$ python3 -q
>>> import numpy as np
>>> from numpy import linalg as LA
>>> np.set_printoptions(suppress=True, linewidth=100)
>>> mat = np.load("test17.npy")
>>> print(mat)
[[ 2  2  0  0]
 [-4 -4  0  0]
 [ 0  0  2  2]
 [ 0  0 -4 -4]]
>>> rng = np.random.default_rng(56173)
>>> idx = rng.permutation(4)
>>> print(idx)
[1 0 3 2]
>>> Y = mat[idx][:, idx]
>>> print(np.allclose(Y, mat))
False
>>> print(np.diag(Y))
[-4  2 -4  2]
>>> print(np.round(np.sort(np.abs(LA.eigvals(Y))), 4))
[0. 0. 2. 2.]
>>> print(np.round(LA.det(Y), 4), round(float(LA.det(mat[idx])), 4))
0.0 0.0
>>> U, s, vt = LA.svd(mat)
>>> vecs = vt[:(s > 1e-8).sum()]
>>> x = mat[2] + 4 * mat[1] + rng.integers(2) * np.eye(4)[3]
>>> print(x)
[-16. -16.   2.   3.]
>>> print(np.round(vecs.T @ vecs, 4))
[[0.5 0.5 0.  0. ]
 [0.5 0.5 0.  0. ]
 [0.  0.  0.5 0.5]
 [0.  0.  0.5 0.5]]
>>> print(LA.matrix_rank(np.vstack([mat, x])))
3
>>> print(np.allclose(vecs.T @ vecs @ x, x))
False
>>> rank = LA.matrix_rank(mat)
>>> print(rank)
2
>>> null = LA.svd(mat)[2][rank:].T
>>> print(np.round(null @ null.T, 4))
[[ 0.5 -0.5  0.   0. ]
 [-0.5  0.5  0.   0. ]
 [ 0.   0.   0.5 -0.5]
 [ 0.   0.  -0.5  0.5]]
>>> W0 = np.loadtxt("data.csv", delimiter=",")
>>> print(W0.round(4))
[[-0.3914 -0.1738 -0.7642  0.312   0.2157  0.2979]
 [ 0.3262 -0.5476 -0.0617  0.2057  0.4481 -0.589 ]
 [ 0.4566  0.3378  0.1127  0.1372  0.6515  0.4706]
 [ 0.1957  0.3908 -0.5392 -0.6302  0.1216 -0.326 ]
 [ 0.2609  0.5042 -0.1928  0.6609 -0.3209 -0.3174]
 [ 0.6523 -0.3859 -0.2677 -0.0869 -0.4588  0.3686]]
>>> print(np.round(LA.norm(W0, axis=0), 4))
[1. 1. 1. 1. 1. 1.]
>>> print(np.round(W0.T @ W0, 4) + 0)
[[1. 0. 0. 0. 0. 0.]
 [0. 1. 0. 0. 0. 0.]
 [0. 0. 1. 0. 0. 0.]
 [0. 0. 0. 1. 0. 0.]
 [0. 0. 0. 0. 1. 0.]
 [0. 0. 0. 0. 0. 1.]]
>>> print(np.round(W0 @ W0.T, 4) + 0)
[[1. 0. 0. 0. 0. 0.]
 [0. 1. 0. 0. 0. 0.]
 [0. 0. 1. 0. 0. 0.]
 [0. 0. 0. 1. 0. 0.]
 [0. 0. 0. 0. 1. 0.]
 [0. 0. 0. 0. 0. 1.]]
>>> Q, vecs = LA.qr(W0[:, :1])[0], LA.qr(W0[:, 1:])[0]
>>> s = LA.svd(Q.T @ vecs, compute_uv=False)
>>> print((s > 0.9).sum())
0
>>> print(np.round(np.degrees(np.arccos(s.clip(0, 1))), 4))
[90.]
>>> print(s.round(4) + 0)
[0.]
>>> idx = rng.permutation(6)
>>> print(idx)
[2 0 3 1 5 4]
>>> Y = W0[idx][:, idx]
>>> print(np.round(np.trace(Y), 4))
-1.4088
>>> print(np.round(np.diag(Y), 4))
[ 0.1127 -0.3914 -0.6302 -0.5476  0.3686 -0.3209]
>>> print(np.round(np.sort(np.abs(LA.eigvals(Y))), 4))
[1. 1. 1. 1. 1. 1.]
>>> print(np.allclose(Y, W0))
False
>>> K = np.load("block17.npy")
>>> print(K)
[[ 1.9556 -0.2549 -2.1478 -4.0617]
 [-0.8693 -3.3489 -3.5591  0.6015]
 [ 1.9326  3.8237 -2.1652  1.3985]
 [ 0.2462 -4.191   2.5295 -0.9881]
 [-1.3171 -2.2751 -4.0932  1.1552]
 [-0.8131  4.897   0.2308  0.5519]
 [ 3.4038 -3.2065 -1.0534 -1.4223]
 [ 2.3257  3.0274 -1.5112 -2.8534]
 [ 2.5884  1.83   -1.1539 -3.6905]
 [-2.0889  2.0032 -1.5743 -3.761 ]]
>>> x = np.array([3, -2, 3, -2])
>>> h1 = np.maximum(mat @ x, 0)
>>> print(np.maximum(mat @ x, 0) - np.maximum(-mat @ x, 0))
[ 2 -4  2 -4]
>>> print(np.round(np.tanh(mat @ x), 4))
[ 0.964  -0.9993  0.964  -0.9993]
>>> print(mat * (h1 > 1e-9)[:, None])
[[2 2 0 0]
 [0 0 0 0]
 [0 0 2 2]
 [0 0 0 0]]
>>> print(np.maximum(mat @ (3 * x), 0))
[6 0 6 0]
>>> print(np.flatnonzero(h1 > 1e-9))
[0 2]
>>> G = np.cov(K, rowvar=False)
>>> print(np.round(np.median(K, axis=0), 4))
[ 1.0894  0.7876 -1.5428 -1.2052]
>>> print(np.argwhere(np.triu(np.abs(np.corrcoef(K.T)) > 0.8, 1)))
[]
>>> print(G.round(4))
[[ 3.7119  0.3074  0.4904 -1.2806]
 [ 0.3074 10.9888  0.1009 -0.7521]
 [ 0.4904  0.1009  3.4843 -0.7227]
 [-1.2806 -0.7521 -0.7227  4.6975]]
>>> print(np.round(K.std(axis=0), 4))
[1.8278 3.1448 1.7708 2.0562]
>>> Y = K / np.sqrt((K ** 2).mean(axis=1, keepdims=True))
>>> print(LA.matrix_rank(K - K.mean(axis=1, keepdims=True)))
3
>>> print(np.round(LA.norm(Y, axis=1), 4))
[2. 2. 2. 2. 2. 2. 2. 2. 2. 2.]
